In [1]: import numpy as np

In [2]: import numpy.linalg as la

In [3]: np.set_printoptions(precision=2, suppress=True, linewidth=160)

In [4]: mat = np.loadtxt("x.csv", delimiter=",")

In [5]: print(mat)
[[ 0.5   0.    0.    0.    0.87  0.    0.    0.    0.  ]
 [ 0.    1.    0.    0.    0.    0.    0.    0.    0.  ]
 [ 0.    0.    1.    0.    0.    0.    0.    0.    0.  ]
 [ 0.    0.    0.    1.    0.    0.    0.    0.    0.  ]
 [-0.87  0.    0.    0.    0.5   0.    0.    0.    0.  ]
 [ 0.    0.    0.    0.    0.    1.    0.    0.    0.  ]
 [ 0.    0.    0.    0.    0.    0.    1.    0.    0.  ]
 [ 0.    0.    0.    0.    0.    0.    0.    1.    0.  ]
 [ 0.    0.    0.    0.    0.    0.    0.    0.    1.  ]]

In [6]: print((la.matrix_power((mat != 0) + (mat.T != 0) + np.eye(9), 9) > 0).astype(int))
[[1 0 0 0 1 0 0 0 0]
 [0 1 0 0 0 0 0 0 0]
 [0 0 1 0 0 0 0 0 0]
 [0 0 0 1 0 0 0 0 0]
 [1 0 0 0 1 0 0 0 0]
 [0 0 0 0 0 1 0 0 0]
 [0 0 0 0 0 0 1 0 0]
 [0 0 0 0 0 0 0 1 0]
 [0 0 0 0 0 0 0 0 1]]

In [7]: print(mat @ mat)
[[-0.5   0.    0.    0.    0.87  0.    0.    0.    0.  ]
 [ 0.    1.    0.    0.    0.    0.    0.    0.    0.  ]
 [ 0.    0.    1.    0.    0.    0.    0.    0.    0.  ]
 [ 0.    0.    0.    1.    0.    0.    0.    0.    0.  ]
 [-0.87  0.    0.    0.   -0.5   0.    0.    0.    0.  ]
 [ 0.    0.    0.    0.    0.    1.    0.    0.    0.  ]
 [ 0.    0.    0.    0.    0.    0.    1.    0.    0.  ]
 [ 0.    0.    0.    0.    0.    0.    0.    1.    0.  ]
 [ 0.    0.    0.    0.    0.    0.    0.    0.    1.  ]]

In [8]: print(round(float(la.det(mat)), 2))
1.0

In [9]: print(np.sort(la.eigvals(mat).real))
[0.5 0.5 1.  1.  1.  1.  1.  1.  1. ]

In [10]: print((mat != 0).astype(int))
[[1 0 0 0 1 0 0 0 0]
 [0 1 0 0 0 0 0 0 0]
 [0 0 1 0 0 0 0 0 0]
 [0 0 0 1 0 0 0 0 0]
 [1 0 0 0 1 0 0 0 0]
 [0 0 0 0 0 1 0 0 0]
 [0 0 0 0 0 0 1 0 0]
 [0 0 0 0 0 0 0 1 0]
 [0 0 0 0 0 0 0 0 1]]
